$ python3 -q
>>> import numpy as np
>>> np.set_printoptions(precision=2, suppress=True, linewidth=140)
>>> m1 = np.minimum.outer(np.arange(1, 6), np.arange(1, 6)) * 2
>>> m1
array([[ 2,  2,  2,  2,  2],
       [ 2,  4,  4,  4,  4],
       [ 2,  4,  6,  6,  6],
       [ 2,  4,  6,  8,  8],
       [ 2,  4,  6,  8, 10]])
>>> vec = np.array([0, 3, 1, 1, 1])
>>> rhs = m1 @ vec
>>> rhs
array([12, 24, 30, 34, 36])
>>> np.linalg.solve(m1.T, m1[1])
array([0., 1., 0., 0., 0.])
>>> other = m1 / np.sqrt((m1 ** 2).mean(axis=1, keepdims=True))
>>> np.linalg.matrix_rank(m1 - m1.mean(axis=1, keepdims=True))
np.int64(4)
>>> np.linalg.matrix_rank(other) == np.linalg.matrix_rank(m1)
np.True_
>>> th = np.radians(117)
>>> Rm = np.eye(5)
>>> Rm[3, 3] = Rm[4, 4] = np.cos(th)
>>> Rm[3, 4], Rm[4, 3] = -np.sin(th), np.sin(th)
>>> Rm
array([[ 1.  ,  0.  ,  0.  ,  0.  ,  0.  ],
       [ 0.  ,  1.  ,  0.  ,  0.  ,  0.  ],
       [ 0.  ,  0.  ,  1.  ,  0.  ,  0.  ],
       [ 0.  ,  0.  ,  0.  , -0.45, -0.89],
       [ 0.  ,  0.  ,  0.  ,  0.89, -0.45]])
>>> other = m1 @ Rm.T
>>> other
array([[  2.  ,   2.  ,   2.  ,  -2.69,   0.87],
       [  2.  ,   4.  ,   4.  ,  -5.38,   1.75],
       [  2.  ,   4.  ,   6.  ,  -8.07,   2.62],
       [  2.  ,   4.  ,   6.  , -10.76,   3.5 ],
       [  2.  ,   4.  ,   6.  , -12.54,   2.59]])
>>> np.linalg.svd(m1, compute_uv=False), np.linalg.svd(other, compute_uv=False)
(array([24.69,  2.9 ,  1.17,  0.71,  0.54]), array([24.69,  2.9 ,  1.17,  0.71,  0.54]))
>>> np.allclose(m1 @ m1.T, other @ other.T)
True
>>> K = np.load("m.npy")
>>> K
array([[  3.86, -14.18,  15.41],
       [  5.35, -14.5 ,  15.41],
       [  5.44, -14.64,  13.93],
       [  4.89, -15.84,  14.87],
       [  5.43, -15.57,  14.92],
       [  3.02, -15.3 ,  14.82],
       [  5.08, -13.35,  16.63],
       [  4.98, -16.08,  15.44],
       [  4.44, -16.73,  16.21],
       [  5.54, -16.38,  16.02],
       [  5.8 , -14.32,  14.66],
       [  4.52, -18.14,  16.51],
       [  4.86, -15.4 ,  15.79],
       [  4.04, -17.26,  16.3 ],
       [  4.17, -15.14,  15.1 ],
       [  4.49, -15.52,  14.52],
       [  5.01, -15.46,  16.61],
       [  3.01, -13.24,  15.65],
       [  5.77, -14.44,  14.89],
       [  3.56, -13.13,  14.7 ],
       [  6.09, -14.8 ,  15.64],
       [  4.64, -14.29,  15.8 ],
       [  5.1 , -14.76,  14.65],
       [  4.66, -13.33,  15.34],
       [  5.86, -13.85,  14.26],
       [  6.11, -14.08,  14.75]])
>>> left, sv, VT = np.linalg.svd(K)
>>> sv
array([112.26,   4.57,   4.15])
>>> np.argmax(sv[:-1] / (sv[1:] + 1e-6)) + 1
np.int64(1)
>>> other = left[:, :1] @ np.diag(sv[:1]) @ VT[:1]
>>> np.linalg.matrix_rank(other)
np.int64(1)
>>> np.round(np.abs(K - other).max(), 2)
np.float64(1.68)
>>> round(float(np.linalg.norm(K - other, 2)), 2), round(sv[1], 2)
(4.57, np.float64(4.57))
>>> round(np.linalg.norm(K - other) / np.linalg.norm(K), 2)
np.float64(0.05)
